% ipython --no-banner

In [1]: import numpy as np

In [2]: import numpy.linalg as la

In [3]: np.set_printoptions(precision=2, suppress=True, linewidth=100, legacy="1.25")

In [4]: E = np.loadtxt("sample11.csv", delimiter=",")

In [5]: E
Out[5]: 
array([[ 0.,  1., -2., -1.,  2., -1., -1.,  2.,  1., -1.,  1.,  1.,  3., -1., -2.],
       [ 0.,  0., -2., -3.,  2.,  3., -1., -3., -2.,  1.,  1.,  2., -3., -2.,  2.],
       [ 0.,  0.,  0.,  2.,  1., -3., -3.,  0.,  0.,  3., -1., -2.,  0.,  0., -2.],
       [ 0.,  0.,  0.,  0.,  0.,  0.,  2., -2., -1.,  2.,  1.,  0.,  0., -2.,  0.],
       [ 0.,  0.,  0.,  0.,  0.,  2., -3., -1.,  1., -1., -3., -1., -3.,  2.,  2.],
       [ 0.,  0.,  0.,  0.,  0.,  0.,  2., -2., -3.,  0., -1.,  2., -1.,  2., -1.],
       [ 0.,  0.,  0.,  0.,  0.,  0.,  0.,  0.,  2.,  0.,  0.,  3., -1.,  2., -2.],
       [ 0.,  0.,  0.,  0.,  0.,  0.,  0.,  0., -1., -2.,  0., -1., -1.,  2., -3.],
       [ 0.,  0.,  0.,  0.,  0.,  0.,  0.,  0.,  0., -2.,  0.,  0.,  2., -1.,  0.],
       [ 0.,  0.,  0.,  0.,  0.,  0.,  0.,  0.,  0.,  0.,  2.,  3., -3.,  2., -3.],
       [ 0.,  0.,  0.,  0.,  0.,  0.,  0.,  0.,  0.,  0.,  0.,  3.,  0.,  3.,  3.],
       [ 0.,  0.,  0.,  0.,  0.,  0.,  0.,  0.,  0.,  0.,  0.,  0.,  3.,  1., -2.],
       [ 0.,  0.,  0.,  0.,  0.,  0.,  0.,  0.,  0.,  0.,  0.,  0.,  0.,  0.,  0.],
       [ 0.,  0.,  0.,  0.,  0.,  0.,  0.,  0.,  0.,  0.,  0.,  0.,  0.,  0., -1.],
       [ 0.,  0.,  0.,  0.,  0.,  0.,  0.,  0.,  0.,  0.,  0.,  0.,  0.,  0.,  0.]])

In [6]: [int(la.matrix_rank(la.matrix_power(E, p))) for p in range(1, 16)]
Out[6]: [12, 10, 9, 8, 7, 6, 5, 4, 3, 2, 1, 0, 0, 0, 0]

In [7]: theta = np.radians(129)

In [8]: R = np.eye(15)

In [9]: R[6, 6] = R[13, 13] = np.cos(theta)

In [10]: R[6, 13], R[13, 6] = -np.sin(theta), np.sin(theta)

In [11]: M2 = E @ R.T

In [12]: round(float(la.det(R)), 2), round(np.trace(R), 2)
Out[12]: (1.0, 11.74)

In [13]: np.allclose(la.norm(E, axis=1), la.norm(M2, axis=1))
Out[13]: True
